$ ipython --no-banner

In [1]: import numpy as np

In [2]: import numpy.linalg as la

In [3]: np.set_printoptions(suppress=True, linewidth=100)

In [4]: rnd = lambda a: np.round(a, 1) + 0

In [5]: arr = np.loadtxt("run19.csv", delimiter=",")

In [6]: rnd(arr)
Out[6]: 
array([[-1.6, -4.7, -0.2],
       [ 0.6, -4.4, -2.2],
       [ 2.5, -2.7, -3.4],
       [-3.3, -3.2,  1.9],
       [ 3.6, -0.4, -3.5],
       [ 1. ,  4.8,  0.8],
       [ 3.6, -0.4, -3.5],
       [ 3.1,  3.5, -1.7],
       [ 3.4, -0.9, -3.5],
       [-2.7,  2.5,  3.4],
       [-1. , -4.8, -0.8],
       [ 3.7,  2. , -2.7],
       [ 3.7,  0.6, -3.3],
       [ 1.8, -3.6, -3. ],
       [-3.2, -3.4,  1.7],
       [ 3.7,  1.4, -3. ],
       [ 3.1,  3.6, -1.6],
       [-2.4,  2.9,  3.3],
       [-2.5,  2.7,  3.4],
       [-3.6,  0.2,  3.4],
       [ 3. , -2. , -3.5]])

In [7]: U, sigma, VT = la.svd(arr)

In [8]: vecs = VT[:(sigma > 1e-8).sum()]

In [9]: rng = np.random.default_rng(718345)

In [10]: vec = arr[4] + -3 * arr[20] + rng.integers(2) * np.eye(3)[0]

In [11]: rnd(vec)
Out[11]: array([-4.4,  5.5,  7. ])

In [12]: la.matrix_rank(np.vstack([arr, vec]))
Out[12]: np.int64(3)

In [13]: print(rnd(vecs.T @ vecs))
[[ 0.6  0.2 -0.5]
 [ 0.2  0.9  0.2]
 [-0.5  0.2  0.5]]

In [14]: rnd(la.norm(vec - vecs.T @ vecs @ vec))
Out[14]: np.float64(0.7)

In [15]: f = np.array([0, 1, 2])

In [16]: r1 = np.array([2, 0, 0])

In [17]: X = np.outer(f, r1)

In [18]: print(X)
[[0 0 0]
 [2 0 0]
 [4 0 0]]

In [19]: U, sigma, VT = la.svd(X)

In [20]: vecs = VT[:(sigma > 1e-8).sum()]

In [21]: vec = X[0] + 4 * X[1] + rng.integers(2) * np.eye(3)[2]

In [22]: vec
Out[22]: array([8., 0., 1.])

In [23]: la.matrix_rank(np.vstack([X, vec]))
Out[23]: np.int64(2)

In [24]: print(rnd(la.norm(vec - vecs.T @ vecs @ vec)))
1.0

In [25]: np.allclose(arr[:-1].T @ la.lstsq(arr[:-1].T, arr[-1])[0], arr[-1])
Out[25]: True

In [26]: print(rnd(np.trace(la.pinv(arr) @ arr)))
2.0

In [27]: np.abs(np.diag(la.qr(arr)[1])) > 1e-9
Out[27]: array([ True,  True, False])

In [28]: np.unique(arr.round(6), axis=0).shape
Out[28]: (21, 3)

In [29]: out = X + rng.integers(-2, 3, (3, 1)) @ rng.integers(-2, 3, (1, 3))

In [30]: out
Out[30]: 
array([[ 4,  0, -4],
       [-2,  0,  4],
       [ 8,  0, -4]])

In [31]: print(rnd(la.svd(out - X, compute_uv=False)))
[9.8 0.  0. ]

In [32]: out - X
Out[32]: 
array([[ 4,  0, -4],
       [-4,  0,  4],
       [ 4,  0, -4]])

In [33]: la.matrix_rank(X, rtol=0.1)
Out[33]: np.int64(1)

In [34]: np.argsort(-la.norm(X, axis=0).round(6), kind="stable")[:3]
Out[34]: array([0, 1, 2])

In [35]: la.cond(X) > 100
Out[35]: np.True_

In [36]: X @ X
Out[36]: 
array([[0, 0, 0],
       [0, 0, 0],
       [0, 0, 0]])

In [37]: [int(la.matrix_rank(la.matrix_power(X, p))) for p in range(1, 4)]
Out[37]: [1, 0, 0]

In [38]: mat = np.load("arr.npy")

In [39]: mat
Out[39]: 
array([[ 2., -2.,  0.],
       [-2.,  3., -2.],
       [ 0., -2.,  3.]])

In [40]: ev, vecs = la.eigh(mat)

In [41]: rnd(np.abs(vecs[:, -1]))
Out[41]: array([0.4, 0.7, 0.6])

In [42]: rnd(la.eigvalsh(mat @ mat))
Out[42]: array([ 0. ,  6.3, 31.7])

In [43]: (ev > 1e-8).sum(), (ev < -1e-8).sum()
Out[43]: (np.int64(2), np.int64(1))

In [44]: rnd(la.eigvalsh(mat + -1 * np.eye(3)))
Out[44]: array([-1.1,  1.5,  4.6])

In [45]: print(la.matrix_rank(mat, rtol=0.1))
2

In [46]: rnd(la.norm(mat, 2) / la.norm(mat))
Out[46]: np.float64(0.9)

In [47]: U, sigma, VT = la.svd(mat)

In [48]: rnd(sigma)
Out[48]: array([5.6, 2.5, 0.1])

In [49]: out = U[:, :2] @ np.diag(sigma[:2]) @ VT[:2]

In [50]: rnd(la.norm(mat - out) / la.norm(mat))
Out[50]: np.float64(0.0)

In [51]: th = rng.uniform(0, 2 * np.pi, 16)

In [52]: q, _ = la.qr(np.array([[2.8, -0.5], [0.5, -0.6], [0.5, 0.7]]))

In [53]: data = 20 * np.c_[np.cos(th), np.sin(th)] @ q.T

In [54]: rnd(data)
Out[54]: 
array([[  7. ,  -8.7,  16.6],
       [ 17.8,  -0.7,   9.2],
       [ -6.3,   9. , -16.7],
       [-13.7, -10.5,  10.1],
       [  6. ,  11.6, -15.2],
       [-15.6,   3.2, -12.1],
       [-10.2, -11.4,  12.9],
       [ 18.5,   7.1,  -2.5],
       [ -6.2,   9. , -16.8],
       [  4.4,  -9.7,  16.9],
       [-13.7, -10.5,  10. ],
       [ -8.2,   8.1, -16.3],
       [  7.6,  11.6, -14.4],
       [  9.5,  -7.5,  15.9],
       [-16.8,   2. , -10.7],
       [ -1.4,  10.6, -16.9]])

In [55]: lab = data[:, 2] > np.median(data[:, 2])

In [56]: f = data[lab].mean(axis=0) - data[~lab].mean(axis=0)

In [57]: np.argsort(-np.abs(f).round(6), kind="stable")
Out[57]: array([2, 1, 0])

In [58]: rnd(f)
Out[58]: array([  7.5, -14.6,  26. ])
